% python3 -q
>>> import numpy as np
>>> from numpy import linalg as LA
>>> np.set_printoptions(suppress=True, linewidth=100)
>>> t = np.deg2rad(72)
>>> feats = np.eye(9)
>>> feats[np.ix_([5, 3], [5, 3])] = [[np.cos(t), -np.sin(t)], [np.sin(t), np.cos(t)]]
>>> print(feats.round(2))
[[ 1.    0.    0.    0.    0.    0.    0.    0.    0.  ]
 [ 0.    1.    0.    0.    0.    0.    0.    0.    0.  ]
 [ 0.    0.    1.    0.    0.    0.    0.    0.    0.  ]
 [ 0.    0.    0.    0.31  0.    0.95  0.    0.    0.  ]
 [ 0.    0.    0.    0.    1.    0.    0.    0.    0.  ]
 [ 0.    0.    0.   -0.95  0.    0.31  0.    0.    0.  ]
 [ 0.    0.    0.    0.    0.    0.    1.    0.    0.  ]
 [ 0.    0.    0.    0.    0.    0.    0.    1.    0.  ]
 [ 0.    0.    0.    0.    0.    0.    0.    0.    1.  ]]
>>> # columns are unit length and at right angles
>>> vec = np.array([1, -2, 1, -2, 0, -1, -2, -1, 0])
>>> print(np.round(np.einsum("ij,j->i", feats, vec), 2))
[ 1.   -2.    1.   -1.57  0.    1.59 -2.   -1.    0.  ]
>>> print(np.round(feats @ np.ones(9), 2))
[ 1.    1.    1.    1.26  1.   -0.64  1.    1.    1.  ]
>>> print(np.round((feats * vec).sum(axis=1), 2))
[ 1.   -2.    1.   -1.57  0.    1.59 -2.   -1.    0.  ]
>>> print(np.allclose(feats, feats.T))
False
>>> print(round(float(np.abs(LA.eigvals(feats)).max()), 2))
1.0
>>> print(np.allclose(feats @ feats.T, feats.T @ feats))
True
>>> print(np.round((feats - feats.T) / 2, 2))
[[ 0.    0.    0.    0.    0.    0.    0.    0.    0.  ]
 [ 0.    0.    0.    0.    0.    0.    0.    0.    0.  ]
 [ 0.    0.    0.    0.    0.    0.    0.    0.    0.  ]
 [ 0.    0.    0.    0.    0.    0.95  0.    0.    0.  ]
 [ 0.    0.    0.    0.    0.    0.    0.    0.    0.  ]
 [ 0.    0.    0.   -0.95  0.    0.    0.    0.    0.  ]
 [ 0.    0.    0.    0.    0.    0.    0.    0.    0.  ]
 [ 0.    0.    0.    0.    0.    0.    0.    0.    0.  ]
 [ 0.    0.    0.    0.    0.    0.    0.    0.    0.  ]]
>>> print(np.round(LA.det(feats), 2))
1.0
>>> print(np.round(np.sort(np.abs(LA.eigvals(feats))), 2))
[1. 1. 1. 1. 1. 1. 1. 1. 1.]
>>> print(np.round(np.trace(feats), 2))
7.62
